$ ipython --no-banner

In [1]: import numpy as np

In [2]: np.set_printoptions(precision=3, suppress=True, linewidth=160, sign=" ")

In [3]: arr = np.loadtxt("case16.csv", delimiter=",")

In [4]: arr
Out[4]: 
array([[ 7.707,  0.784,  5.02 ,  9.055,  8.378,  3.581,  4.239,  7.569,  4.365,  7.818,  4.159,  6.91 ],
       [ 0.933,  2.626,  5.784,  4.023,  0.467,  0.547,  3.479,  1.172,  3.173,  0.398,  4.545, -1.761],
       [ 0.306, -2.741,  0.164, -1.328,  1.743, -1.499, -2.374,  2.17 , -4.24 ,  1.077, -2.701,  3.045],
       [-5.27 , -1.228, -0.154, -6.843, -4.95 , -4.089, -2.729, -2.337, -5.316, -5.61 , -4.087, -3.697],
       [-0.784, -1.459,  2.336,  0.207,  0.426, -1.517, -1.936, -0.735, -2.976,  0.051,  1.287, -0.316],
       [-3.129, -3.641, -2.612, -7.515, -1.208, -3.424, -5.267, -3.854, -7.065, -4.302, -2.888, -2.011],
       [-2.1  ,  2.721,  0.775, -5.711, -3.069, -1.174,  2.764, -2.044,  1.548, -6.83 , -0.281, -5.981],
       [ 0.762, -0.164,  0.481, -2.341,  1.788, -0.188, -0.241, -2.703, -0.352, -2.482,  2.946, -2.65 ],
       [ 8.577,  6.777,  9.88 , 13.207,  6.427,  5.602, 11.904, 10.654, 12.379,  7.205,  6.803,  4.353],
       [-2.442,  1.434,  0.602, -5.428, -2.743, -1.655,  0.949, -2.875, -0.22 , -6.104,  0.036, -5.479],
       [ 4.176,  3.452,  2.027,  0.341,  3.146,  2.299,  6.358,  4.463,  5.751, -0.642,  0.74 ,  0.404],
       [-3.244,  0.309,  2.383, -2.559, -3.371, -2.531, -0.278, -0.515, -2.221, -3.227, -1.346, -2.768],
       [ 0.038,  0.444,  1.215, -2.089,  0.468, -0.544,  0.595, -1.194, -0.101, -2.496,  1.447, -2.333],
       [ 4.263,  2.138,  4.879,  5.464,  4.055,  2.097,  4.512,  4.719,  4.235,  3.28 ,  3.423,  2.304],
       [ 3.852,  3.888,  8.485,  9.557,  2.426,  2.157,  7.008,  8.541,  6.046,  5.411,  2.796,  3.69 ],
       [ 2.766, -0.981,  2.894,  3.275,  4.271,  0.645, -0.365,  0.433, -0.336,  2.612,  4.227,  1.443],
       [ 1.854,  1.778,  2.366,  0.226,  1.379,  0.578,  3.529,  3.432,  2.357, -0.385, -0.211,  0.481],
       [-0.936, -0.324,  2.954,  0.391, -0.611, -1.467, -0.118,  1.663, -1.792,  0.015, -0.645,  0.314],
       [ 1.635, -0.257,  7.19 ,  8.49 ,  2.49 ,  0.116,  0.407,  3.208, -0.141,  5.631,  4.617,  2.917],
       [-0.574,  0.089,  1.574, -1.767, -0.051, -0.981, -0.027, -1.248, -0.892, -2.223,  1.248, -2.202],
       [ 1.266,  0.755,  0.862, -2.023,  2.068,  0.411,  0.808, -3.348,  1.166, -2.983,  4.477, -3.745],
       [ 0.576,  2.531,  0.864, -3.333, -0.772, -0.12 ,  4.574,  4.521,  2.41 , -2.927, -4.081, -0.174],
       [ 6.529,  4.698,  6.832,  8.413,  5.362,  4.03 ,  8.363,  6.68 ,  8.729,  4.297,  5.681,  2.347],
       [ 5.247,  2.469,  3.53 ,  3.825,  5.461,  2.965,  4.537,  1.356,  5.433,  1.412,  6.421, -0.216],
       [ 4.263,  1.292,  3.797,  4.456,  4.135,  1.714,  3.97 ,  6.391,  3.006,  3.732,  0.669,  4.135],
       [-2.268,  0.278,  1.998, -2.389, -2.363, -2.043,  0.147,  0.4  , -1.765, -2.636, -1.67 , -1.789],
       [ 1.363,  3.458,  3.315,  0.201,  0.168,  0.813,  5.203,  2.692,  4.271, -1.847,  0.987, -1.699],
       [ 2.55 ,  1.209,  4.985,  5.105,  2.063,  0.636,  3.609,  7.536,  1.845,  4.09 , -1.001,  4.563],
       [ 8.836,  1.407,  2.13 ,  5.068,  9.63 ,  4.519,  4.93 ,  4.674,  5.926,  4.562,  5.292,  4.263],
       [ 1.962,  3.171,  3.64 ,  1.311,  0.929,  1.05 ,  5.116,  3.438,  4.222, -0.675,  1.164, -0.628],
       [-2.878,  1.529,  1.082, -4.997, -3.616, -2.044,  1.433, -0.539, -0.515, -5.376, -2.257, -4.016],
       [ 0.311, -1.981,  1.721,  0.43 ,  1.794, -1.093, -2.059,  0.178, -3.074,  1.028,  0.855,  1.144],
       [ 3.308,  2.578,  4.195,  3.5  ,  2.67 ,  1.624,  4.901,  4.663,  4.202,  1.624,  1.841,  1.386],
       [ 1.594,  1.333,  2.239,  0.175,  1.11 ,  0.222,  3.19 ,  4.546,  1.555,  0.134, -1.713,  1.578],
       [-1.703, -0.055,  0.349, -4.343, -1.18 , -1.618, -0.664, -2.805, -1.673, -4.289,  0.452, -3.759],
       [-4.644, -2.323,  1.164, -3.837, -3.276, -3.8  , -4.536, -4.408, -6.123, -3.57 , -0.072, -3.672],
       [-3.13 , -4.135,  0.674, -2.231, -1.148, -3.641, -5.606, -1.018, -7.776, -0.151, -2.438,  0.946],
       [-0.739, -1.326,  5.623,  5.14 ,  0.201, -1.563, -1.442,  2.355, -2.889,  3.657,  1.529,  2.235],
       [ 6.147,  2.199,  9.32 , 13.422,  6.222,  3.211,  5.061,  7.188,  5.41 ,  8.918,  7.279,  5.339],
       [-3.743, -1.254,  0.249, -5.142, -3.149, -3.201, -2.39 , -1.991, -4.455, -4.175, -2.503, -2.802],
       [ 1.714,  4.072,  0.407, -4.396,  0.667,  1.369,  5.464, -1.317,  5.441, -5.927,  2.438, -5.412],
       [ 2.579,  0.614,  5.596,  6.293,  2.878,  0.746,  2.148,  4.507,  1.361,  4.348,  2.668,  3.105],
       [ 3.702,  3.209,  5.848,  6.031,  2.142,  1.676,  6.796, 10.153,  4.885,  4.252, -1.603,  5.032],
       [ 8.331,  3.303,  7.734, 11.969,  7.946,  4.624,  7.395,  8.649,  7.927,  8.231,  6.416,  5.878],
       [ 0.1  ,  1.779,  3.523,  0.645, -0.378, -0.3  ,  2.656,  1.83 ,  1.48 , -0.98 ,  0.793, -1.126],
       [ 2.114,  2.566,  5.311,  4.156,  2.001,  1.284,  3.509,  0.218,  3.85 ,  0.518,  6.207, -2.008],
       [ 9.591,  4.879,  3.898,  6.137,  8.569,  5.724,  9.768,  7.48 , 10.603,  3.775,  5.009,  3.436],
       [-6.313, -2.927, -1.411, -8.293, -5.768, -5.348, -4.438, -0.263, -8.275, -4.96 , -8.462, -1.173],
       [-0.233, -3.475,  3.693,  3.887,  2.107, -1.684, -4.364, -0.443, -5.16 ,  3.732,  2.903,  2.237]])

In [5]: np.linalg.cond(arr) > 100
Out[5]: np.True_

In [6]: np.linalg.matrix_rank(arr, rtol=0.1)
Out[6]: np.int64(5)

In [7]: np.argsort(-np.linalg.norm(arr, axis=0).round(6), kind="stable")[:3]
Out[7]: array([ 3,  8,  6])

In [8]: round(np.linalg.norm(arr, 2) / np.linalg.norm(arr), 3)
Out[8]: np.float64(0.874)

In [9]: [round(float(x), 3) for x in np.linalg.svd(arr, compute_uv=False)[:3]]
Out[9]: [85.186, 33.503, 22.801]
